$ ipython --no-banner

In [1]: import numpy as np

In [2]: from numpy import linalg as LA

In [3]: np.set_printoptions(precision=3, suppress=True, linewidth=160, floatmode="fixed")

In [4]: W0 = np.load("a.npy")

In [5]: print(W0)
[[-1.000 -3.000  0.000  0.000  0.000  0.000  0.000  0.000  0.000  0.000]
 [-3.000 -1.000 -3.000  0.000  0.000  0.000  0.000  0.000  0.000  0.000]
 [ 0.000 -3.000 -2.000 -3.000  0.000  0.000  0.000  0.000  0.000  0.000]
 [ 0.000  0.000 -3.000 -2.000 -3.000  0.000  0.000  0.000  0.000  0.000]
 [ 0.000  0.000  0.000 -3.000  2.000 -3.000  0.000  0.000  0.000  0.000]
 [ 0.000  0.000  0.000  0.000 -3.000  2.000 -3.000  0.000  0.000  0.000]
 [ 0.000  0.000  0.000  0.000  0.000 -3.000  2.000 -3.000  0.000  0.000]
 [ 0.000  0.000  0.000  0.000  0.000  0.000 -3.000  1.000 -3.000  0.000]
 [ 0.000  0.000  0.000  0.000  0.000  0.000  0.000 -3.000  1.000 -3.000]
 [ 0.000  0.000  0.000  0.000  0.000  0.000  0.000  0.000 -3.000 -2.000]]

In [6]: print(round(LA.eigvalsh(W0).min(), 3))
-6.722

In [7]: print(np.all(LA.eigvalsh(W0) > 0))
False

In [8]: def softmax(z):
   ...:     e = np.exp(z - z.max(axis=-1, keepdims=True))
   ...:     return e / e.sum(axis=-1, keepdims=True)
   ...: 

In [9]: print(softmax(W0[8]))
[0.102 0.102 0.102 0.102 0.102 0.102 0.102 0.005 0.277 0.005]

In [10]: print(softmax(W0).sum(axis=1))
[1.000 1.000 1.000 1.000 1.000 1.000 1.000 1.000 1.000 1.000]

In [11]: att = W0 @ W0.T / np.sqrt(10)

In [12]: print(softmax(att).round(6).argmax(axis=1))
[0 1 2 3 4 5 6 7 8 9]

In [13]: q, R = LA.qr(W0)

In [14]: print(np.round(q.T @ q, 3) + 0)
[[1.000 0.000 0.000 0.000 0.000 0.000 0.000 0.000 0.000 0.000]
 [0.000 1.000 0.000 0.000 0.000 0.000 0.000 0.000 0.000 0.000]
 [0.000 0.000 1.000 0.000 0.000 0.000 0.000 0.000 0.000 0.000]
 [0.000 0.000 0.000 1.000 0.000 0.000 0.000 0.000 0.000 0.000]
 [0.000 0.000 0.000 0.000 1.000 0.000 0.000 0.000 0.000 0.000]
 [0.000 0.000 0.000 0.000 0.000 1.000 0.000 0.000 0.000 0.000]
 [0.000 0.000 0.000 0.000 0.000 0.000 1.000 0.000 0.000 0.000]
 [0.000 0.000 0.000 0.000 0.000 0.000 0.000 1.000 0.000 0.000]
 [0.000 0.000 0.000 0.000 0.000 0.000 0.000 0.000 1.000 0.000]
 [0.000 0.000 0.000 0.000 0.000 0.000 0.000 0.000 0.000 1.000]]

In [15]: print(round(float(abs(R[0, 0])), 3), round(LA.norm(W0[:, 0]), 3))
3.162 3.162

In [16]: print(np.allclose(R.T @ R, W0.T @ W0))
True

In [17]: print(np.trace(q @ q.T))
10.0

In [18]: m1 = np.array([[1, 0, 0, -3, 0, -3],
    ...:     [0, -4, 0, 0, 0, 0],
    ...:     [0, 0, -4, 0, -4, 0],
    ...:     [3, 0, 0, 3, 0, 1],
    ...:     [0, 0, 3, 0, -4, 0],
    ...:     [-5, 0, 0, -1, 0, 5]])

In [19]: vec = np.array([1, 5, 3, 5, 1, 0])

In [20]: rhs = m1 @ vec

In [21]: coef, lr = np.zeros(6), 1 / LA.norm(m1, 2) ** 2

In [22]: for i in range(20):
    ...:     coef -= lr * m1.T @ (m1 @ coef - rhs)
    ...:     if i % 5 == 0: print(i, round(LA.norm(m1 @ coef - rhs), 3))
    ...: 
0 21.328
5 3.832
10 2.001
15 1.746

In [23]: print(coef)
[1.995 4.990 3.000 4.033 1.000 0.930]

In [24]: print(round(float(LA.cond(m1)), 3))
7.942

In [25]: print(softmax(m1).sum(axis=1))
[1.000 1.000 1.000 1.000 1.000 1.000]

In [26]: att = m1 @ m1.T / np.sqrt(6)

In [27]: print(np.round(softmax(att), 3) + 0)
[[0.999 0.000 0.000 0.000 0.000 0.000]
 [0.001 0.993 0.001 0.001 0.001 0.001]
 [0.000 0.000 1.000 0.000 0.000 0.000]
 [0.000 0.000 0.000 0.999 0.000 0.000]
 [0.000 0.000 0.000 0.000 1.000 0.000]
 [0.000 0.000 0.000 0.000 0.000 1.000]]

In [28]: print(softmax(att).round(6).argmax(axis=1))
[0 1 2 3 4 5]

In [29]: print(np.round(softmax(att)[0] @ m1, 3) + 0)
[ 0.999 -0.002  0.000 -2.996 -0.003 -2.996]

In [30]: print(np.unravel_index(np.abs(m1).argmax(), m1.shape))
(np.int64(5), np.int64(0))

In [31]: print(LA.matrix_rank(m1))
6

In [32]: print(np.diff(m1, axis=0))
[[-1 -4  0  3  0  3]
 [ 0  4 -4  0 -4  0]
 [ 3  0  4  3  4  1]
 [-3  0  3 -3 -4 -1]
 [-5  0 -3 -1  4  5]]

In [33]: print(np.count_nonzero(m1))
14

In [34]: M2 = np.array([[1, 0, 2], [2, 1, 2], [3, 1, 3], [1, 0, 1], [3, 2, 1], [0, 0, 3]])

In [35]: print(m1 @ M2)
[[ -2   0 -10]
 [ -8  -4  -8]
 [-24 -12 -16]
 [  6   0  12]
 [ -3  -5   5]
 [ -6   0   4]]

In [36]: print(np.einsum("ij,ij->i", m1, m1))
[19 16 32 19 25 51]

In [37]: print(LA.matrix_rank(m1 @ M2))
3

In [38]: print(np.einsum("ik,kj->ij", m1, M2))
[[ -2   0 -10]
 [ -8  -4  -8]
 [-24 -12 -16]
 [  6   0  12]
 [ -3  -5   5]
 [ -6   0   4]]

In [39]: q, _ = LA.qr(np.array([[0.1, 2.7, -1.2, 0.8, 0.0, -1.5, -0.9, -2.2, -1.2],
    ...:     [0.4, -1.7, 0.6, -0.4, -1.2, 0.0, 0.2, -0.9, -0.2],
    ...:     [0.5, -0.8, -2.0, -0.9, 0.7, 0.9, -2.0, 0.9, 0.2],
    ...:     [0.6, 0.5, 1.0, -0.7, -2.2, -3.8, -0.1, 0.6, 0.0],
    ...:     [-0.2, 1.2, 0.2, -0.5, 0.5, 0.7, 1.6, -0.3, 0.0],
    ...:     [-0.2, -0.2, -0.4, 1.2, 0.9, 0.3, 1.7, -0.1, -0.8],
    ...:     [-1.1, -0.7, 0.2, 0.0, 0.3, -1.3, -0.4, -3.8, 0.7],
    ...:     [-0.1, 0.3, 0.6, 0.1, 1.0, 1.2, -0.9, -1.7, -1.3],
    ...:     [0.0, 0.2, 0.9, 1.4, 0.0, -0.1, 1.2, -0.2, -0.4]]))

In [40]: data = q[:, :5]

In [41]: print(data)
[[-0.069  0.744 -0.301  0.175  0.340]
 [-0.277 -0.470  0.175  0.055  0.220]
 [-0.347 -0.222 -0.703 -0.139 -0.142]
 [-0.416  0.135  0.431 -0.276  0.393]
 [ 0.139  0.331  0.106 -0.411 -0.326]
 [ 0.139 -0.054 -0.169  0.551 -0.047]
 [ 0.763 -0.189 -0.057 -0.200  0.386]
 [ 0.069  0.083  0.218 -0.032 -0.632]
 [-0.000  0.055  0.329  0.598 -0.057]]

In [42]: q, R = LA.qr(data)

In [43]: print(q @ R)
[[-0.069  0.744 -0.301  0.175  0.340]
 [-0.277 -0.470  0.175  0.055  0.220]
 [-0.347 -0.222 -0.703 -0.139 -0.142]
 [-0.416  0.135  0.431 -0.276  0.393]
 [ 0.139  0.331  0.106 -0.411 -0.326]
 [ 0.139 -0.054 -0.169  0.551 -0.047]
 [ 0.763 -0.189 -0.057 -0.200  0.386]
 [ 0.069  0.083  0.218 -0.032 -0.632]
 [ 0.000  0.055  0.329  0.598 -0.057]]

In [44]: print(np.abs(np.diag(R)))
[1.000 1.000 1.000 1.000 1.000]

In [45]: print(R.round(3) + 0)
[[1.000 0.000 0.000 0.000 0.000]
 [0.000 1.000 0.000 0.000 0.000]
 [0.000 0.000 1.000 0.000 0.000]
 [0.000 0.000 0.000 1.000 0.000]
 [0.000 0.000 0.000 0.000 1.000]]

In [46]: vec = np.array([2, 0, 1, 2, 0])

In [47]: rhs = data @ vec

In [48]: print(rhs)
[-0.089 -0.270 -1.674 -0.953 -0.439  1.210  1.069  0.292  1.525]

In [49]: print(np.round(LA.lstsq(data, rhs)[0], 3) + 0)
[2.000 0.000 1.000 2.000 0.000]

In [50]: print(np.round(LA.solve(data.T @ data, data.T @ rhs), 3) + 0)
[2.000 0.000 1.000 2.000 0.000]

In [51]: rng = np.random.default_rng(46)

In [52]: rhs = rhs + 0.1 * rng.normal(size=9)

In [53]: print(rhs)
[-0.139 -0.148 -1.701 -0.880 -0.556  1.067  1.066  0.248  1.534]

In [54]: coef, *_ = LA.lstsq(data, rhs)

In [55]: print(round(LA.norm(rhs - data @ coef), 3))
0.123

In [56]: print(coef)
[ 1.908 -0.113  1.092  1.958  0.114]

In [57]: print(np.round(data.T @ (rhs - data @ coef), 3) + 0)
[0.000 0.000 0.000 0.000 0.000]

In [58]: print((LA.matrix_power((m1 != 0) + (m1.T != 0) + np.eye(6), 6) > 0).astype(int))
[[1 0 0 1 0 1]
 [0 1 0 0 0 0]
 [0 0 1 0 1 0]
 [1 0 0 1 0 1]
 [0 0 1 0 1 0]
 [1 0 0 1 0 1]]

In [59]: print(np.flatnonzero(LA.matrix_power((m1 != 0) + (m1.T != 0) + np.eye(6), 6)[2]))
[2 4]

In [60]: print(round(LA.det(m1), 3))
-4480.0

In [61]: print(np.round(data.T @ data, 3) + 0)
[[1.000 0.000 0.000 0.000 0.000]
 [0.000 1.000 0.000 0.000 0.000]
 [0.000 0.000 1.000 0.000 0.000]
 [0.000 0.000 0.000 1.000 0.000]
 [0.000 0.000 0.000 0.000 1.000]]

In [62]: print(round(float(data[:, 1] @ data[:, 0]), 3))
0.0

In [63]: print(softmax(data).sum(axis=1))
[1.000 1.000 1.000 1.000 1.000 1.000 1.000 1.000 1.000]

In [64]: print(softmax(data[8] + -2))
[0.161 0.170 0.224 0.293 0.152]

In [65]: print(softmax(10 * data[8]))
[0.002 0.004 0.063 0.929 0.001]

In [66]: att = data @ data.T / np.sqrt(5)

In [67]: print(softmax(att).round(6).argmax(axis=1))
[0 1 2 3 4 5 6 7 8]

In [68]: print(np.round(softmax(att)[8] @ data, 3) + 0)
[0.000 0.048 0.019 0.066 0.012]

In [69]: K = np.load("run5.npy")

In [70]: print(K)
[[13  3 -3 15 -9 -2 15  0  5]
 [ 3  1  1  3 -3  0  3  0  3]
 [-3  1 10 -6 -3  3 -6  0  9]
 [15  3 -6 18 -9 -3 18  0  3]
 [-9 -3 -3 -9  9  0 -9  0 -9]
 [-2  0  3 -3  0  1 -3  0  2]
 [15  3 -6 18 -9 -3 18  0  3]
 [ 0  0  0  0  0  0  0  0  0]
 [ 5  3  9  3 -9  2  3  0 13]]

In [71]: print(LA.lstsq(K[:-1].T, K[-1])[2])
2

In [72]: print(np.unique(K.round(6), axis=0).shape)
(8, 9)

In [73]: print(round(float(np.trace(LA.pinv(K) @ K)), 3))
2.0

In [74]: print(np.allclose(K[:-1].T @ LA.lstsq(K[:-1].T, K[-1])[0], K[-1]))
True

In [75]: print(np.abs(np.diag(LA.qr(K)[1])) > 1e-9)
[ True  True False False False False False False False]

In [76]: U, sigma, VT = LA.svd(K)

In [77]: vecs = VT[:(sigma > 1e-8).sum()]

In [78]: vec = K[6] + -3 * K[5] + rng.integers(2) * np.eye(9)[7]

In [79]: print(vec)
[ 21.000   3.000 -15.000  27.000  -9.000  -6.000  27.000   0.000  -3.000]

In [80]: print(np.allclose(vecs.T @ vecs @ vec, vec))
True

In [81]: print(K @ K)
[[ 747  171 -180  864 -513 -117  864    0  279]
 [ 171   47    2  186 -141  -15  186    0  111]
 [-180    2  281 -273   -6   93 -273    0  192]
 [ 864  186 -273 1017 -558 -153 1017    0  252]
 [-513 -141   -6 -558  423   45 -558    0 -333]
 [-117  -15   93 -153   45   36 -153    0   27]
 [ 864  186 -273 1017 -558 -153 1017    0  252]
 [   0    0    0    0    0    0    0    0    0]
 [ 279  111  192  252 -333   27  252    0  387]]

In [82]: print(np.flatnonzero(LA.matrix_power((K != 0) + (K.T != 0) + np.eye(9), 9)[8]))
[0 1 2 3 4 5 6 8]

In [83]: t = np.radians(90)

In [84]: R = np.eye(5)

In [85]: R[0, 0] = R[1, 1] = np.cos(t)

In [86]: R[0, 1], R[1, 0] = -np.sin(t), np.sin(t)

In [87]: print(R.round(3) + 0)
[[ 0.000 -1.000  0.000  0.000  0.000]
 [ 1.000  0.000  0.000  0.000  0.000]
 [ 0.000  0.000  1.000  0.000  0.000]
 [ 0.000  0.000  0.000  1.000  0.000]
 [ 0.000  0.000  0.000  0.000  1.000]]

In [88]: M2 = data @ R.T

In [89]: print(np.allclose(data @ data.T, M2 @ M2.T))
True

In [90]: print(np.abs(M2 - data).max(axis=0))
[0.747 0.951 0.000 0.000 0.000]

In [91]: print(np.allclose(LA.norm(data, axis=1), LA.norm(M2, axis=1)))
True

In [92]: rank = LA.matrix_rank(K)

In [93]: print(rank)
2

In [94]: ns = LA.svd(K)[2][rank:].T

In [95]: print(ns.shape)
(9, 7)

In [96]: arr = np.loadtxt("mat.csv", delimiter=",")

In [97]: print(arr.round(3) + 0)
[[-0.197 -0.057 -0.724 -0.059]
 [ 0.033 -0.706 -0.251  0.124]
 [ 0.197 -0.204  0.075  0.198]
 [-0.460 -0.274  0.385 -0.419]
 [-0.263 -0.085  0.324  0.758]
 [-0.592  0.116 -0.305  0.135]
 [-0.460  0.224  0.000  0.091]
 [-0.033 -0.184  0.019 -0.299]
 [ 0.197 -0.152 -0.211  0.271]
 [ 0.197  0.503 -0.127  0.050]]

In [98]: print(np.round(arr.T @ arr, 3) + 0)
[[1.000 0.000 0.000 0.000]
 [0.000 1.000 0.000 0.000]
 [0.000 0.000 1.000 0.000]
 [0.000 0.000 0.000 1.000]]

In [99]: print(round(float(arr[:, 1] @ arr[:, 3]), 3))
-0.0

In [100]: print(LA.svd(arr, compute_uv=False))
[1.000 1.000 1.000 1.000]

In [101]: C = arr[[4, 0]].astype(float)

In [102]: for _ in range(6):
     ...:     lab = LA.norm(arr[:, None] - C, axis=-1).argmin(axis=1)
     ...:     C = np.array([arr[lab == j].mean(axis=0) for j in range(2)])
     ...: 

In [103]: print(lab)
[1 1 1 0 0 0 0 1 1 1]

In [104]: print(C)
[[-0.444 -0.005  0.101  0.141]
 [ 0.066 -0.134 -0.203  0.048]]

In [105]: print(np.bincount(lab))
[4 6]

In [106]: M2 = C + rng.integers(-2, 3, (2, 1)) @ rng.integers(-2, 3, (1, 4))

In [107]: print(M2)
[[ 1.556 -0.005  0.101  0.141]
 [ 2.066 -0.134 -0.203  0.048]]

In [108]: print(M2 - C)
[[2.000 0.000 0.000 0.000]
 [2.000 0.000 0.000 0.000]]

In [109]: print(LA.matrix_rank(M2 - C, tol=1e-8))
1

In [110]: C2 = np.cov(arr, rowvar=False)

In [111]: print(C2)
[[ 0.090 -0.013 -0.013  0.013]
 [-0.013  0.104 -0.007  0.008]
 [-0.013 -0.007  0.104  0.008]
 [ 0.013  0.008  0.008  0.103]]

In [112]: print(np.argwhere(np.triu(np.abs(np.corrcoef(arr.T)) > 0.8, 1)))
[]

In [113]: print(np.argsort(-arr.std(axis=0).round(6), kind="stable"))
[2 1 3 0]

In [114]: print(np.round(np.corrcoef(arr[:, 2], arr[:, 3])[0, 1], 3))
0.075

In [115]: print(C2.shape)
(4, 4)

In [116]: print(np.corrcoef(arr.T))
[[ 1.000 -0.131 -0.129  0.136]
 [-0.131  1.000 -0.072  0.075]
 [-0.129 -0.072  1.000  0.075]
 [ 0.136  0.075  0.075  1.000]]

In [117]: print(np.polyfit(arr[:, 2], arr[:, 3], 1))
[0.074 0.091]

In [118]: lab = rng.permutation(4)

In [119]: print(lab)
[0 2 3 1]

In [120]: M2 = C2[lab][:, lab]

In [121]: print(np.sort(np.abs(LA.eigvals(M2))))
[0.067 0.111 0.111 0.111]

In [122]: print(np.round(LA.det(M2), 3), round(float(LA.det(C2[lab])), 3))
0.0 0.0

In [123]: print(np.diag(M2))
[0.090 0.104 0.103 0.104]

In [124]: print(np.round(np.trace(M2), 3))
0.4

In [125]: J = np.load("layer17.npy")

In [126]: print(J)
[[  1.276  -5.705   2.606   4.737   5.043   3.530  -2.344]
 [  3.228   5.222  -1.012 -13.359 -14.067   2.665   0.046]
 [ -2.894 -10.436   6.609  -8.700  -9.949  16.535   3.712]
 [  1.248  -1.532   1.791  -7.125  -7.670   6.139   0.219]
 [  3.948   2.682  -1.032  -1.641  -1.408  -1.594  -3.014]
 [  6.131   5.605  -3.217   4.147   5.104  -8.136  -5.917]
 [ -3.890 -12.908   7.834  -8.153  -9.506  18.837   4.354]
 [  1.961  -0.935   1.149  -4.231  -4.468   3.787  -0.944]
 [  2.156   4.724  -0.126 -18.826 -20.077   6.440   2.034]
 [  1.401  -3.085   1.990  -1.794  -1.936   4.624  -1.040]
 [  2.615   1.951   0.092  -8.126  -8.548   3.033  -0.608]
 [-10.122 -35.359  16.895  14.821  14.219  29.050   4.179]
 [ -1.761  -8.322   5.356  -7.372  -8.364  13.500   2.565]]

In [127]: r0 = np.array([2, -1, -5])

In [128]: print(np.convolve(J[12], r0))
[ -3.523 -14.883  27.842  21.511 -36.137  72.223  33.450 -70.066 -12.823]

In [129]: print(np.cross(J[12, :3], J[5, :3]))
[-3.246 27.173 41.151]

In [130]: print(np.polyval(r0, J[12]))
[  2.967 141.834  47.020 111.055 143.282 346.017   5.589]
